$ python -q
>>> import numpy as np
>>> import numpy.linalg as la
>>> np.set_printoptions(precision=2, suppress=True, linewidth=140)
>>> E = np.load("out15.npy")
>>> E
array([[ -2.9,  -1.3,  -2.1],
       [  0.8,   1. ,  -0.9],
       [  1.9,   0.2,   1.7],
       [  2. ,  -0.3,   0.9],
       [  0.9,   0.7,   1.8],
       [  1.8,  -0.4,   0.1],
       [ -2.3,  -1.6,   0.1],
       [ -1.1,  -0.3,   0.8],
       [ -0.4,  -0.1,   0.3],
       [ -1.4,   0.7,   1.1],
       [  0.4,   2.4,   0. ],
       [ -0.5,  -0.8,  -0.6],
       [  1.1,  -0.1,  -2.5],
       [ -0.4,   1.1,  -1. ],
       [  0. , -28. ,   4. ],
       [  0.1,  -1.1,  -0.8],
       [  0.8,   0. ,  -2.1],
       [  0.9,   1.3,   0.4]])
>>> # row 14 is much longer than the rest
>>> Xc = E - E.mean(axis=1)
Traceback (most recent call last):
  File "<python-input-6>", line 1, in <module>
    Xc = E - E.mean(axis=1)
         ~~^~~~~~~~~~~~~~~~
ValueError: operands could not be broadcast together with shapes (18,3) (18,) 
>>> Xc = E - E.mean(axis=0)
>>> left, sig, vt = la.svd(Xc, full_matrices=False)
>>> la.matrix_rank(Xc)
np.int64(3)
>>> sig ** 2 / (sig ** 2).sum()
array([0.93, 0.05, 0.03])
>>> sig
array([27.88,  6.15,  4.7 ])
>>> np.searchsorted(np.cumsum(sig ** 2) / (sig ** 2).sum(), 0.9) + 1
np.int64(1)
>>> np.abs(left[:, 0]).argmax()
np.int64(14)
>>> round(float((sig ** 2).sum() ** 2 / (sig ** 4).sum()), 2)
1.16
>>> np.abs(vt[-1])
array([0.59, 0.12, 0.8 ])
>>> A2 = np.c_[E[:, :1] @ np.array([[8]]), np.array([8, 3, -2, 2, 3, 7, 8, -3, 6, -1, 6, 1, -5, 2, 8, 3, 2, -7])]
>>> A2
array([[-23.2,   8. ],
       [  6.4,   3. ],
       [ 15.2,  -2. ],
       [ 16. ,   2. ],
       [  7.2,   3. ],
       [ 14.4,   7. ],
       [-18.4,   8. ],
       [ -8.8,  -3. ],
       [ -3.2,   6. ],
       [-11.2,  -1. ],
       [  3.2,   6. ],
       [ -4. ,   1. ],
       [  8.8,  -5. ],
       [ -3.2,   2. ],
       [  0. ,   8. ],
       [  0.8,   3. ],
       [  6.4,   2. ],
       [  7.2,  -7. ]])
>>> la.matrix_rank(np.c_[E, A2])
np.int64(4)
>>> la.matrix_rank(A2)
np.int64(2)
>>> np.round(la.lstsq(E, A2[:, 0])[0], 2) + 0
array([8., 0., 0.])
